$ python -q
>>> import numpy as np
>>> import numpy.linalg as la
>>> np.set_printoptions(precision=3, suppress=True, linewidth=160, floatmode="fixed")
>>> rnd = lambda a: np.round(a, 3) + 0
>>> m1 = np.load("out6.npy")
>>> rnd(m1)
array([[ 5.056,  7.864, -3.112,  1.708],
       [ 0.856,  8.616, -4.898,  1.018],
       [ 9.380, -0.066,  3.019,  1.704],
       [-4.449, -8.104,  3.449, -1.622],
       [-2.369, -8.571,  4.390, -1.289],
       [ 8.777,  4.334,  0.187,  2.034],
       [-9.321,  0.388, -3.194, -1.661],
       [-7.949,  3.656, -4.719, -1.084],
       [-3.396,  7.549, -5.608,  0.136],
       [ 7.727, -3.978,  4.841,  1.011],
       [ 7.489, -4.297,  4.957,  0.936],
       [-4.257,  7.098, -5.611, -0.066],
       [ 8.766, -2.153,  4.076,  1.383],
       [-9.477, -0.950, -2.441, -1.823],
       [ 9.472,  0.819,  2.517,  1.809],
       [ 6.453, -5.447,  5.318,  0.632],
       [ 8.634, -2.445,  4.209,  1.330],
       [ 9.412,  0.154,  2.897,  1.732],
       [ 7.174,  6.488, -1.614,  1.957],
       [ 4.143, -7.164,  5.614,  0.039],
       [-8.333,  3.027, -4.463, -1.217],
       [-9.464, -0.672, -2.603, -1.793],
       [ 7.541, -4.230,  4.933,  0.952],
       [-4.316, -8.150,  3.519, -1.602]])
>>> rnd(m1.reshape(-1, 2))
array([[ 5.056,  7.864],
       [-3.112,  1.708],
       [ 0.856,  8.616],
       [-4.898,  1.018],
       [ 9.380, -0.066],
       [ 3.019,  1.704],
       [-4.449, -8.104],
       [ 3.449, -1.622],
       [-2.369, -8.571],
       [ 4.390, -1.289],
       [ 8.777,  4.334],
       [ 0.187,  2.034],
       [-9.321,  0.388],
       [-3.194, -1.661],
       [-7.949,  3.656],
       [-4.719, -1.084],
       [-3.396,  7.549],
       [-5.608,  0.136],
       [ 7.727, -3.978],
       [ 4.841,  1.011],
       [ 7.489, -4.297],
       [ 4.957,  0.936],
       [-4.257,  7.098],
       [-5.611, -0.066],
       [ 8.766, -2.153],
       [ 4.076,  1.383],
       [-9.477, -0.950],
       [-2.441, -1.823],
       [ 9.472,  0.819],
       [ 2.517,  1.809],
       [ 6.453, -5.447],
       [ 5.318,  0.632],
       [ 8.634, -2.445],
       [ 4.209,  1.330],
       [ 9.412,  0.154],
       [ 2.897,  1.732],
       [ 7.174,  6.488],
       [-1.614,  1.957],
       [ 4.143, -7.164],
       [ 5.614,  0.039],
       [-8.333,  3.027],
       [-4.463, -1.217],
       [-9.464, -0.672],
       [-2.603, -1.793],
       [ 7.541, -4.230],
       [ 4.933,  0.952],
       [-4.316, -8.150],
       [ 3.519, -1.602]])
>>> t3 = m1.reshape(24, 2, -1)
>>> rnd(np.swapaxes(t3, 1, 2)[4])
array([[-2.369,  4.390],
       [-8.571, -1.289]])
>>> np.einsum("ihd,jhd->hij", t3, t3).shape
(2, 24, 24)
>>> rnd(t3[:, 0])
array([[ 5.056,  7.864],
       [ 0.856,  8.616],
       [ 9.380, -0.066],
       [-4.449, -8.104],
       [-2.369, -8.571],
       [ 8.777,  4.334],
       [-9.321,  0.388],
       [-7.949,  3.656],
       [-3.396,  7.549],
       [ 7.727, -3.978],
       [ 7.489, -4.297],
       [-4.257,  7.098],
       [ 8.766, -2.153],
       [-9.477, -0.950],
       [ 9.472,  0.819],
       [ 6.453, -5.447],
       [ 8.634, -2.445],
       [ 9.412,  0.154],
       [ 7.174,  6.488],
       [ 4.143, -7.164],
       [-8.333,  3.027],
       [-9.464, -0.672],
       [ 7.541, -4.230],
       [-4.316, -8.150]])
>>> d = la.norm(m1[:, None] - m1[None], axis=-1)
>>> (d + 1e9 * np.eye(24)).round(6).argmin(axis=1)
array([18,  8, 17, 23, 23, 18, 21, 20, 11, 22, 22,  8, 16, 21, 17, 10, 12,  2,  0, 15,  7, 13, 10,  3])
>>> X = np.array([[0.0, -1.0, 0.0], [1.0, 0.0, 0.0], [0.0, 0.0, 1.0]])
>>> X
array([[ 0.000, -1.000,  0.000],
       [ 1.000,  0.000,  0.000],
       [ 0.000,  0.000,  1.000]])
>>> rng = np.random.default_rng(4026)
>>> lab = rng.permutation(3)
>>> lab
array([0, 2, 1])
>>> Y = X[lab][:, lab]
>>> rnd(np.sort(np.abs(la.eigvals(Y))))
array([1.000, 1.000, 1.000])
>>> rnd(la.det(Y)), rnd(la.det(X[lab]))
(np.float64(1.0), np.float64(-1.0))
>>> A = np.load("test15.npy")
>>> A
array([[ 1,  0,  1,  0,  0,  0],
       [ 3,  1,  1,  1,  0,  1],
       [ 5,  3,  1,  3,  1,  1],
       [ 7,  4,  2,  3,  1,  1],
       [ 8,  5,  4,  3,  1,  2],
       [10,  7,  5,  3,  1,  4],
       [11,  8,  5,  5,  1,  4],
       [13,  8,  6,  6,  2,  5],
       [14,  9,  7,  7,  4,  6],
       [14, 11,  7,  7,  5,  6],
       [15, 12,  7,  7,  5,  6],
       [15, 14,  8,  8,  7,  7],
       [16, 15,  9, 10,  7,  8],
       [18, 17, 11, 12,  8,  8],
       [19, 18, 13, 12, 10, 10],
       [19, 19, 13, 14, 12, 11],
       [19, 20, 14, 16, 14, 11],
       [20, 21, 14, 17, 14, 13],
       [21, 22, 16, 17, 15, 15],
       [23, 22, 18, 17, 16, 15],
       [23, 22, 19, 18, 18, 17],
       [23, 23, 20, 20, 19, 17]])
>>> Y = A[0, 0] * A[1:] - np.outer(A[1:, 0], A[0])
>>> Y
array([[ 0,  1, -2,  1,  0,  1],
       [ 0,  3, -4,  3,  1,  1],
       [ 0,  4, -5,  3,  1,  1],
       [ 0,  5, -4,  3,  1,  2],
       [ 0,  7, -5,  3,  1,  4],
       [ 0,  8, -6,  5,  1,  4],
       [ 0,  8, -7,  6,  2,  5],
       [ 0,  9, -7,  7,  4,  6],
       [ 0, 11, -7,  7,  5,  6],
       [ 0, 12, -8,  7,  5,  6],
       [ 0, 14, -7,  8,  7,  7],
       [ 0, 15, -7, 10,  7,  8],
       [ 0, 17, -7, 12,  8,  8],
       [ 0, 18, -6, 12, 10, 10],
       [ 0, 19, -6, 14, 12, 11],
       [ 0, 20, -5, 16, 14, 11],
       [ 0, 21, -6, 17, 14, 13],
       [ 0, 22, -5, 17, 15, 15],
       [ 0, 22, -5, 17, 16, 15],
       [ 0, 22, -4, 18, 18, 17],
       [ 0, 23, -3, 20, 19, 17]])
>>> np.flatnonzero(~Y.round(6).any(axis=1))
array([], dtype=int64)
>>> A[:, 0] / A[0, 0]
array([ 1.000,  3.000,  5.000,  7.000,  8.000, 10.000, 11.000, 13.000, 14.000, 14.000, 15.000, 15.000, 16.000, 18.000, 19.000, 19.000, 19.000, 20.000, 21.000,
       23.000, 23.000, 23.000])
>>> la.matrix_rank(Y), la.matrix_rank(A)
(np.int64(5), np.int64(6))
>>> la.cond(Y) > 100
np.True_
>>> la.matrix_rank(Y, rtol=0.1)
np.int64(2)
>>> hat = A @ la.solve(A.T @ A, A.T)
>>> rnd(la.eigvalsh(hat))
array([0.000, 0.000, 0.000, 0.000, 0.000, 0.000, 0.000, 0.000, 0.000, 0.000, 0.000, 0.000, 0.000, 0.000, 0.000, 0.000, 1.000, 1.000, 1.000, 1.000, 1.000,
       1.000])
>>> np.allclose(hat @ hat, hat)
True
>>> feats = np.loadtxt("a.csv", delimiter=",")
>>> feats
array([[-1.000, -3.000,  1.000,  3.000],
       [ 0.000, -3.000,  0.000,  3.000],
       [-1.000, -3.000, -2.000, -6.000],
       [ 0.000, -3.000,  0.000, -6.000]])
>>> q = feats.astype(float).copy()
>>> for j in range(4):
...     q[:, j] -= q[:, :j] @ (q[:, :j].T @ q[:, j])
...     q[:, j] /= la.norm(q[:, j])
... 
>>> rnd(q.T @ q)
array([[1.000, 0.000, 0.000, 0.000],
       [0.000, 1.000, 0.000, 0.000],
       [0.000, 0.000, 1.000, 0.000],
       [0.000, 0.000, 0.000, 1.000]])
>>> rnd(q.T @ feats)
array([[1.414, 4.243, 0.707, 2.121],
       [0.000, 4.243, 0.000, 2.121],
       [0.000, 0.000, 2.121, 6.364],
       [0.000, 0.000, 0.000, 6.364]])
>>> Y = feats[0, 0] * feats[1:] - np.outer(feats[1:, 0], feats[0])
>>> Y
array([[ 0.000,  3.000, -0.000, -3.000],
       [ 0.000,  0.000,  3.000,  9.000],
       [ 0.000,  3.000, -0.000,  6.000]])
>>> np.flatnonzero(~Y.round(6).any(axis=1))
array([], dtype=int64)
>>> la.matrix_rank(Y), la.matrix_rank(feats)
(np.int64(3), np.int64(4))
>>> rnd(la.norm(feats, 2))
np.float64(9.908)
>>> rnd(la.norm(feats[3] - feats[2]))
np.float64(2.236)
>>> rnd(la.norm(feats, axis=1))
array([4.472, 4.243, 7.071, 6.708])
>>> rnd(la.norm(feats[3], 1)), rnd(la.norm(feats[3], np.inf))
(np.float64(9.0), np.float64(6.0))
>>> feats[3] @ feats[2]
np.float64(45.0)
>>> la.norm(feats, axis=1).argmax()
np.int64(2)
>>> rnd(la.norm(feats, axis=0))
array([1.414, 6.000, 2.236, 9.487])
>>> F = np.array([[0, 0, 0, 0, 0, 0, 0, 1],
...     [0, 0, 1, 1, 1, 1, 0, 0],
...     [0, 1, 0, 0, 0, 1, 0, 0],
...     [0, 1, 0, 0, 1, 1, 0, 0],
...     [0, 1, 0, 1, 0, 1, 0, 0],
...     [0, 1, 1, 1, 1, 0, 0, 0],
...     [0, 0, 0, 0, 0, 0, 0, 1],
...     [1, 0, 0, 0, 0, 0, 1, 0]])
>>> F @ F
array([[1, 0, 0, 0, 0, 0, 1, 0],
       [0, 4, 1, 2, 2, 3, 0, 0],
       [0, 1, 2, 2, 2, 1, 0, 0],
       [0, 2, 2, 3, 2, 2, 0, 0],
       [0, 2, 2, 2, 3, 2, 0, 0],
       [0, 3, 1, 2, 2, 4, 0, 0],
       [1, 0, 0, 0, 0, 0, 1, 0],
       [0, 0, 0, 0, 0, 0, 0, 2]])
>>> (F != 0).astype(int)
array([[0, 0, 0, 0, 0, 0, 0, 1],
       [0, 0, 1, 1, 1, 1, 0, 0],
       [0, 1, 0, 0, 0, 1, 0, 0],
       [0, 1, 0, 0, 1, 1, 0, 0],
       [0, 1, 0, 1, 0, 1, 0, 0],
       [0, 1, 1, 1, 1, 0, 0, 0],
       [0, 0, 0, 0, 0, 0, 0, 1],
       [1, 0, 0, 0, 0, 0, 1, 0]])
>>> rnd(la.det(F))
np.float64(0.0)
>>> (la.matrix_power((F != 0) + (F.T != 0) + np.eye(8), 8) > 0).astype(int)
array([[1, 0, 0, 0, 0, 0, 1, 1],
       [0, 1, 1, 1, 1, 1, 0, 0],
       [0, 1, 1, 1, 1, 1, 0, 0],
       [0, 1, 1, 1, 1, 1, 0, 0],
       [0, 1, 1, 1, 1, 1, 0, 0],
       [0, 1, 1, 1, 1, 1, 0, 0],
       [1, 0, 0, 0, 0, 0, 1, 1],
       [1, 0, 0, 0, 0, 0, 1, 1]])
>>> lab = rng.integers(0, 3, 6)
>>> K = np.array([[2, 0, 1, 1, 1, 0],
...     [1, 2, 0, 2, 2, 0],
...     [1, 0, 2, 2, 2, 1],
...     [1, 0, 0, 1, 2, 0],
...     [1, 1, 2, 1, 2, 0],
...     [1, 0, 1, 2, 0, 1]]) * (lab[:, None] == lab)
>>> K
array([[2, 0, 0, 1, 1, 0],
       [0, 2, 0, 0, 0, 0],
       [0, 0, 2, 0, 0, 0],
       [1, 0, 0, 1, 2, 0],
       [1, 0, 0, 1, 2, 0],
       [1, 0, 0, 2, 0, 1]])
>>> np.trace(K)
np.int64(10)
>>> np.allclose(K @ K.T, K.T @ K)
False
>>> K @ K
array([[6, 0, 0, 4, 6, 0],
       [0, 4, 0, 0, 0, 0],
       [0, 0, 4, 0, 0, 0],
       [5, 0, 0, 4, 7, 0],
       [5, 0, 0, 4, 7, 0],
       [5, 0, 0, 5, 5, 1]])
>>> la.matrix_power(K, 2)
array([[6, 0, 0, 4, 6, 0],
       [0, 4, 0, 0, 0, 0],
       [0, 0, 4, 0, 0, 0],
       [5, 0, 0, 4, 7, 0],
       [5, 0, 0, 4, 7, 0],
       [5, 0, 0, 5, 5, 1]])
>>> rnd(la.norm(K, 2) / la.norm(K))
np.float64(0.774)
>>> np.argsort(-la.norm(K, axis=0).round(6), kind="stable")[:3]
array([4, 0, 3])
>>> la.cond(K) > 100
np.True_
>>> [round(float(x), 3) for x in la.svd(K, compute_uv=False)[:3]]
[4.381, 2.0, 2.0]
>>> Uu, sig, Vh = la.svd(K)
>>> np.argmax(sig[:-1] / (sig[1:] + 1e-6)) + 1
np.int64(5)
>>> Y = Uu[:, :5] @ np.diag(sig[:5]) @ Vh[:5]
>>> la.matrix_rank(Y)
np.int64(5)
>>> rnd(la.norm(K - Y) / la.norm(K))
np.float64(0.0)
>>> lab = rng.permutation(6)
>>> lab
array([1, 5, 2, 3, 4, 0])
>>> Y = K[lab][:, lab]
>>> np.diag(Y)
array([2, 1, 2, 1, 2, 2])
>>> rnd(np.sort(np.abs(la.eigvals(Y))))
array([0.000, 1.000, 1.000, 2.000, 2.000, 4.000])
>>> mat = np.load("layer6.npy")
>>> rnd(mat)
array([[-0.285,  0.816,  1.351, -0.745,  0.627,  0.307,  0.620],
       [ 0.171, -0.335,  0.830,  1.464,  0.743,  0.461, -0.511],
       [-0.798, -1.100,  0.718, -0.254, -1.061,  0.667, -0.047],
       [ 0.912, -1.050, -0.031, -1.018,  0.864,  0.351, -0.400],
       [ 1.368,  0.183,  0.106,  0.287, -0.773,  0.768,  0.902],
       [ 0.684, -0.206,  0.970, -0.048, -0.542, -1.469, -0.310],
       [-0.285, -0.912, -0.125,  0.343,  0.540, -0.616,  1.511]])
>>> q, Rm = la.qr(mat)
>>> abs(Rm[0, 0]), rnd(la.norm(mat[:, 0]))
(np.float64(2.0), np.float64(2.0))
>>> rnd(Rm)
array([[2.000, 0.000, 0.000, 0.000, 0.000, 0.000, 0.000],
       [0.000, 2.000, 0.000, 0.000, 0.000, 0.000, 0.000],
       [0.000, 0.000, 2.000, 0.000, 0.000, 0.000, 0.000],
       [0.000, 0.000, 0.000, 2.000, 0.000, 0.000, 0.000],
       [0.000, 0.000, 0.000, 0.000, 2.000, 0.000, 0.000],
       [0.000, 0.000, 0.000, 0.000, 0.000, 2.000, 0.000],
       [0.000, 0.000, 0.000, 0.000, 0.000, 0.000, 2.000]])
>>> rnd(q @ Rm)
array([[-0.285,  0.816,  1.351, -0.745,  0.627,  0.307,  0.620],
       [ 0.171, -0.335,  0.830,  1.464,  0.743,  0.461, -0.511],
       [-0.798, -1.100,  0.718, -0.254, -1.061,  0.667, -0.047],
       [ 0.912, -1.050, -0.031, -1.018,  0.864,  0.351, -0.400],
       [ 1.368,  0.183,  0.106,  0.287, -0.773,  0.768,  0.902],
       [ 0.684, -0.206,  0.970, -0.048, -0.542, -1.469, -0.310],
       [-0.285, -0.912, -0.125,  0.343,  0.540, -0.616,  1.511]])
